$ ipython --no-banner

In [1]: import numpy as np

In [2]: from numpy import linalg as LA

In [3]: np.set_printoptions(precision=1, suppress=True, linewidth=160, legacy="1.25")

In [4]: W0 = np.array([[-1.1, 0.2, 0.4, 0.2, 0.0],
   ...:     [0.7, -0.3, 0.1, -0.3, -1.1],
   ...:     [-2.0, 1.0, 0.0, 0.6, -1.0],
   ...:     [0.2, -0.5, -0.2, -0.3, 0.7],
   ...:     [-0.3, -1.4, -1.6, 1.1, -0.9]])

In [5]: rng = np.random.default_rng(475)

In [6]: W0[3] = W0[1] + 0.3 * rng.normal(size=5)

In [7]: print(W0.round(1) + 0)
[[-1.1  0.2  0.4  0.2  0. ]
 [ 0.7 -0.3  0.1 -0.3 -1.1]
 [-2.   1.   0.   0.6 -1. ]
 [ 0.8 -0.5  0.5  0.  -1. ]
 [-0.3 -1.4 -1.6  1.1 -0.9]]

In [8]: blk = np.stack([W0, -3 * W0, W0[::-1]])

In [9]: print(LA.matrix_rank(blk))
[5 5 5]

In [10]: print(LA.norm(blk, axis=(1, 2)))
[ 4.3 12.9  4.3]

In [11]: J = np.loadtxt("block7.csv", delimiter=",")

In [12]: print(J)
[[ 3.1  5.   1.   4.   0.  -5.   2.  -5. ]
 [ 1.   3.1 -1.   1.  -2.   0.   0.   4. ]
 [-1.   0.  -4.9 -3.  -1.   4.   5.  -5. ]
 [ 3.   0.   4.   2.1 -1.   2.   4.  -1. ]
 [-5.   3.  -4.  -1.  -3.9  0.   5.  -4. ]
 [-1.   0.   3.   2.  -3.  -3.9  1.  -3. ]
 [ 2.  -5.   2.   5.   2.   2.  -1.9 -2. ]
 [ 3.   5.   1.   4.   0.  -5.   2.  -4.9]]

In [13]: print((J - J.T) / 2)
[[ 0.   2.   1.   0.5  2.5 -2.   0.  -4. ]
 [-2.   0.  -0.5  0.5 -2.5  0.   2.5 -0.5]
 [-1.   0.5  0.  -3.5  1.5  0.5  1.5 -3. ]
 [-0.5 -0.5  3.5  0.   0.   0.  -0.5 -2.5]
 [-2.5  2.5 -1.5  0.   0.   1.5  1.5 -2. ]
 [ 2.   0.  -0.5  0.  -1.5  0.  -0.5  1. ]
 [ 0.  -2.5 -1.5  0.5 -1.5  0.5  0.  -2. ]
 [ 4.   0.5  3.   2.5  2.  -1.   2.   0. ]]

In [14]: print((J + J.T) / 2)
[[ 3.1  3.   0.   3.5 -2.5 -3.   2.  -1. ]
 [ 3.   3.1 -0.5  0.5  0.5  0.  -2.5  4.5]
 [ 0.  -0.5 -4.9  0.5 -2.5  3.5  3.5 -2. ]
 [ 3.5  0.5  0.5  2.1 -1.   2.   4.5  1.5]
 [-2.5  0.5 -2.5 -1.  -3.9 -1.5  3.5 -2. ]
 [-3.   0.   3.5  2.  -1.5 -3.9  1.5 -4. ]
 [ 2.  -2.5  3.5  4.5  3.5  1.5 -1.9  0. ]
 [-1.   4.5 -2.   1.5 -2.  -4.   0.  -4.9]]

In [15]: print(np.sort(np.abs(LA.eigvals(J))))
[ 0.1  1.6  3.7  4.6  5.1  7.7  7.7 10.6]

In [16]: print(round(LA.det(J), 1))
-8512.3

In [17]: print(round(float(LA.norm(J, 2) / LA.norm(J)), 1))
0.6

In [18]: print(round(np.log10(LA.cond(J))))
3

In [19]: print(np.argsort(-LA.norm(J, axis=0).round(6), kind="stable")[:3])
[7 1 5]

In [20]: print(np.abs(LA.svd(J)[2][-1]))
[0.1 0.4 0.3 0.1 0.2 0.5 0.6 0.3]

In [21]: print(LA.cond(J) > 100)
True

In [22]: print(round(LA.norm(J, "nuc"), 1))
56.6

In [23]: print(np.round(LA.norm(J) ** 2 / LA.norm(J, 2) ** 2, 1))
2.5

In [24]: print(LA.norm(J, axis=1))
[10.3  5.7 10.1  7.2 10.4  6.9  8.6 10.2]

In [25]: print(np.round(LA.norm(J, 2), 1))
15.8

In [26]: print(round(float(LA.norm(J, 1)), 1), round(float(LA.norm(J, np.inf)), 1))
28.9 25.9

In [27]: print(np.round(LA.norm(J[1], 1), 1), round(LA.norm(J[1], np.inf), 1))
12.1 4.0

In [28]: K = np.load("w.npy")

In [29]: print(K)
[[131  87  90  33  60  23]
 [ 87  89  55  18  68  10]
 [ 90  55  90  34  61  18]
 [ 33  18  34  13  21   7]
 [ 60  68  61  21  74   7]
 [ 23  10  18   7   7   5]]

In [30]: ev, V = LA.eigh(K)

In [31]: print(np.abs(V[:, -1]).round(6).argmax())
0

In [32]: print(LA.eigvalsh(K + 2 * np.eye(6)))
[  2.    2.    2.   34.8  46.9 326.3]

In [33]: print(np.abs(V[:, -1]))
[0.6 0.5 0.5 0.2 0.4 0.1]

In [34]: print(np.unique(ev.round(6) + 0, return_counts=True)[1])
[3 1 1 1]

In [35]: Uu, sig = LA.svd(K)
ValueError: too many values to unpack (expected 2)


In [36]: Uu, sig, Vt = LA.svd(K, full_matrices=False)

In [37]: print(np.allclose(Uu * sig @ Vt, K))
True

In [38]: print(sig.round(1) + 0)
[324.3  44.9  32.8   0.    0.    0. ]

In [39]: print(np.round(Vt @ Vt.T, 1) + 0)
[[1. 0. 0. 0. 0. 0.]
 [0. 1. 0. 0. 0. 0.]
 [0. 0. 1. 0. 0. 0.]
 [0. 0. 0. 1. 0. 0.]
 [0. 0. 0. 0. 1. 0.]
 [0. 0. 0. 0. 0. 1.]]

In [40]: print(np.abs(Vt[0]))
[0.6 0.5 0.5 0.2 0.4 0.1]

In [41]: print(round(float(np.sqrt((sig ** 2).sum())), 1), round(float(LA.norm(K)), 1))
329.0 329.0

In [42]: print(np.round(sig / sig[0], 1) + 0)
[1.  0.1 0.1 0.  0.  0. ]

In [43]: print(np.abs(Uu[:, 0]).round(6).argmax())
0

In [44]: E = np.load("case18.npy")

In [45]: print(E)
[[0 1 0]
 [1 0 0]
 [0 0 0]]

In [46]: print(E @ LA.pinv(E) @ E)
[[0. 1. 0.]
 [1. 0. 0.]
 [0. 0. 0.]]

In [47]: print(np.allclose(E[:-1].T @ LA.lstsq(E[:-1].T, E[-1])[0], E[-1]))
True

In [48]: print(round(np.trace(LA.pinv(E) @ E), 1))
2.0

In [49]: print(np.unique(E.round(6), axis=0).shape)
(3, 3)

In [50]: print(np.abs(np.diag(LA.qr(E)[1])) > 1e-9)
[ True  True False]

In [51]: rank = LA.matrix_rank(E)

In [52]: print(rank)
2

In [53]: ns = LA.svd(E)[2][rank:].T

In [54]: print(np.allclose(E @ ns, 0))
True

In [55]: print([int(LA.matrix_rank(np.delete(E, i, axis=0))) for i in range(3)])
[1, 1, 2]

In [56]: print(E @ ns)
[[0.]
 [0.]
 [0.]]

In [57]: print(LA.matrix_rank(E.T @ E), LA.matrix_rank(E @ E.T))
2 2

In [58]: print(ns.shape)
(3, 1)

In [59]: A = np.load("layer11.npy")

In [60]: print(A)
[[-0.8 -1.3]
 [ 1.6  1. ]
 [ 0.7  0.4]
 [ 0.1  1.8]
 [ 0.4  0.2]
 [ 0.4  0.2]]

In [61]: Uu, sig, Vt = LA.svd(J)

In [62]: print(sig.round(1) + 0)
[15.8 14.   9.4  6.4  5.9  3.8  1.4  0. ]

In [63]: B = Uu[:, :7] @ np.diag(sig[:7]) @ Vt[:7]

In [64]: print(round(LA.norm(J - B, 2), 1), round(sig[7], 1))
0.0 0.0

In [65]: print(B.round(1) + 0)
[[ 3.1  5.   1.   4.   0.  -5.   2.  -5. ]
 [ 1.   3.1 -1.   1.  -2.   0.   0.   4. ]
 [-1.   0.  -4.9 -3.  -1.   4.   5.  -5. ]
 [ 3.   0.   4.   2.1 -1.   2.   4.  -1. ]
 [-5.   3.  -4.  -1.  -3.9  0.   5.  -4. ]
 [-1.   0.   3.   2.  -3.  -3.9  1.  -3. ]
 [ 2.  -5.   2.   5.   2.   2.  -1.9 -2. ]
 [ 3.   5.   1.   4.   0.  -5.   2.  -4.9]]

In [66]: print(round(float(LA.norm(J - B) / LA.norm(J)), 1))
0.0

In [67]: print(LA.matrix_rank(J, rtol=0.05))
7

In [68]: print(np.round(B @ LA.pinv(B) @ B, 1) + 0)
[[ 3.1  5.   1.   4.   0.  -5.   2.  -5. ]
 [ 1.   3.1 -1.   1.  -2.   0.   0.   4. ]
 [-1.   0.  -4.9 -3.  -1.   4.   5.  -5. ]
 [ 3.   0.   4.   2.1 -1.   2.   4.  -1. ]
 [-5.   3.  -4.  -1.  -3.9  0.   5.  -4. ]
 [-1.   0.   3.   2.  -3.  -3.9  1.  -3. ]
 [ 2.  -5.   2.   5.   2.   2.  -1.9 -2. ]
 [ 3.   5.   1.   4.   0.  -5.   2.  -4.9]]

In [69]: data = np.loadtxt("mat.csv", delimiter=",")

In [70]: print(data)
[[0. 0. 0. 0. 0. 1. 0.]
 [0. 1. 0. 0. 0. 0. 0.]
 [0. 0. 0. 0. 1. 0. 0.]
 [0. 0. 1. 0. 0. 0. 0.]
 [0. 0. 0. 1. 0. 0. 0.]
 [0. 0. 0. 0. 0. 0. 1.]
 [1. 0. 0. 0. 0. 0. 0.]]

In [71]: print(round(LA.norm(data[0], 1), 1), round(LA.norm(data[0], np.inf), 1))
1.0 1.0

In [72]: print(np.round(LA.norm(data, 1), 1), np.round(LA.norm(data, np.inf), 1))
1.0 1.0

In [73]: print(round(float(LA.norm(data, 2)), 1))
1.0

In [74]: print(round(LA.norm(data[0] - data[4]), 1))
1.4

In [75]: print(LA.norm(data, axis=1))
[1. 1. 1. 1. 1. 1. 1.]

In [76]: print(LA.matrix_power(data, 2))
[[0. 0. 0. 0. 0. 0. 1.]
 [0. 1. 0. 0. 0. 0. 0.]
 [0. 0. 0. 1. 0. 0. 0.]
 [0. 0. 0. 0. 1. 0. 0.]
 [0. 0. 1. 0. 0. 0. 0.]
 [1. 0. 0. 0. 0. 0. 0.]
 [0. 0. 0. 0. 0. 1. 0.]]

In [77]: print(data @ np.ones(7))
[1. 1. 1. 1. 1. 1. 1.]

In [78]: print(LA.matrix_power(data, 100))
[[0. 0. 0. 0. 0. 1. 0.]
 [0. 1. 0. 0. 0. 0. 0.]
 [0. 0. 0. 0. 1. 0. 0.]
 [0. 0. 1. 0. 0. 0. 0.]
 [0. 0. 0. 1. 0. 0. 0.]
 [0. 0. 0. 0. 0. 0. 1.]
 [1. 0. 0. 0. 0. 0. 0.]]

In [79]: print(data.sum(axis=1))
[1. 1. 1. 1. 1. 1. 1.]

In [80]: pr = np.eye(7)[6]

In [81]: for _ in range(3):
    ...:     pr = pr @ data
    ...:     print(pr.round(1))
    ...: 
[1. 0. 0. 0. 0. 0. 0.]
[0. 0. 0. 0. 0. 1. 0.]
[0. 0. 0. 0. 0. 0. 1.]

In [82]: x0 = np.array([2, 0, 0, 3, 1, 3, 0])

In [83]: print(round(LA.det(data), 1))
1.0

In [84]: print(7 - LA.matrix_rank(data - np.eye(7), tol=1e-8))
3

In [85]: print([p for p in range(1, 25) if np.allclose(LA.matrix_power(data, p), np.eye(7))])
[3, 6, 9, 12, 15, 18, 21, 24]

In [86]: print(np.abs(LA.eigvals(data)))
[1. 1. 1. 1. 1. 1. 1.]

In [87]: print(data.T @ (data @ x0))
[2. 0. 0. 3. 1. 3. 0.]

In [88]: print(np.sort(np.abs(np.degrees(np.angle(LA.eigvals(data))))))
[  0.   0.   0. 120. 120. 120. 120.]

In [89]: print(data @ data.T)
[[1. 0. 0. 0. 0. 0. 0.]
 [0. 1. 0. 0. 0. 0. 0.]
 [0. 0. 1. 0. 0. 0. 0.]
 [0. 0. 0. 1. 0. 0. 0.]
 [0. 0. 0. 0. 1. 0. 0.]
 [0. 0. 0. 0. 0. 1. 0.]
 [0. 0. 0. 0. 0. 0. 1.]]

In [90]: print(LA.norm(data, axis=0))
[1. 1. 1. 1. 1. 1. 1.]

In [91]: print(data.T @ data)
[[1. 0. 0. 0. 0. 0. 0.]
 [0. 1. 0. 0. 0. 0. 0.]
 [0. 0. 1. 0. 0. 0. 0.]
 [0. 0. 0. 1. 0. 0. 0.]
 [0. 0. 0. 0. 1. 0. 0.]
 [0. 0. 0. 0. 0. 1. 0.]
 [0. 0. 0. 0. 0. 0. 1.]]

In [92]: print(LA.svd(data, compute_uv=False))
[1. 1. 1. 1. 1. 1. 1.]
